>>> import numpy as np
>>> np.set_printoptions(precision=3, suppress=True, linewidth=160, legacy="1.25")
>>> data = np.array([[1.0, 0.0], [0.0, 0.0]])
>>> th = np.radians(47)
>>> R = np.eye(2)
>>> R[0, 0] = R[1, 1] = np.cos(th)
>>> R[0, 1], R[1, 0] = -np.sin(th), np.sin(th)
>>> R
array([[ 0.682, -0.731],
       [ 0.731,  0.682]])
>>> other = data @ R.T
>>> round(np.linalg.det(R), 3), np.round(np.trace(R), 3)
(1.0, 1.364)
>>> np.allclose(np.linalg.norm(data, axis=1), np.linalg.norm(other, axis=1))
True
>>> np.linalg.svd(data, compute_uv=False), np.linalg.svd(other, compute_uv=False)
(array([1., 0.]), array([1., 0.]))
>>> other = np.linalg.inv(R)
>>> np.allclose(other, R.T)
True
>>> np.linalg.det(R) * other
array([[ 0.682,  0.731],
       [-0.731,  0.682]])
>>> np.round(R @ other, 3) + 0
array([[1., 0.],
       [0., 1.]])
>>> feats = np.loadtxt("layer6.csv", delimiter=",")
>>> feats
array([[ 2.,  2.,  2.,  2.,  2.,  2.,  2.],
       [ 2.,  4.,  4.,  4.,  4.,  4.,  4.],
       [ 2.,  4.,  6.,  6.,  6.,  6.,  6.],
       [ 2.,  4.,  6.,  8.,  8.,  8.,  8.],
       [ 2.,  4.,  6.,  8., 10., 10., 10.],
       [ 2.,  4.,  6.,  8., 10., 12., 12.],
       [ 2.,  4.,  6.,  8., 10., 12., 14.]])
>>> w, vecs = np.linalg.eigh(feats)
>>> vec = np.array([-6, 8, 2, 7, -5, -9, -2])
>>> vecs * np.abs(w) @ vecs.T
array([[ 2.,  2.,  2.,  2.,  2.,  2.,  2.],
       [ 2.,  4.,  4.,  4.,  4.,  4.,  4.],
       [ 2.,  4.,  6.,  6.,  6.,  6.,  6.],
       [ 2.,  4.,  6.,  8.,  8.,  8.,  8.],
       [ 2.,  4.,  6.,  8., 10., 10., 10.],
       [ 2.,  4.,  6.,  8., 10., 12., 12.],
       [ 2.,  4.,  6.,  8., 10., 12., 14.]])
>>> arr = np.loadtxt("case14.csv", delimiter=",")
>>> print(arr)
[[-0.2    1.085 -0.3   -0.7    2.1  ]
 [-0.9   -0.024  0.    -2.1    2.   ]
 [ 1.6   -4.3    1.4    0.1   -0.1  ]
 [ 0.4    3.381 -1.1   -1.4   -0.6  ]
 [ 0.1   -0.307  0.1    0.    -1.   ]
 [ 0.1   -3.028  1.    -0.4    2.8  ]
 [ 0.8    0.534 -0.2    0.7    0.6  ]
 [-0.8    2.648 -0.9   -0.5    1.8  ]
 [ 1.9    2.147 -0.7   -1.2   -0.1  ]
 [ 0.1   -1.15   0.4   -0.5   -1.2  ]
 [-1.6    1.532 -0.5    1.1   -1.4  ]]
>>> q, R = np.linalg.qr(arr)
>>> np.allclose(R.T @ R, arr.T @ arr)
True
>>> np.abs(np.diag(R))
array([3.324, 7.24 , 0.075, 3.006, 4.145])
>>> round(float(abs(R[0, 0])), 3), round(float(np.linalg.norm(arr[:, 0])), 3)
(3.324, 3.324)
>>> np.round(q.T @ q, 3) + 0
array([[1., 0., 0., 0., 0.],
       [0., 1., 0., 0., 0.],
       [0., 0., 1., 0., 0.],
       [0., 0., 0., 1., 0.],
       [0., 0., 0., 0., 1.]])
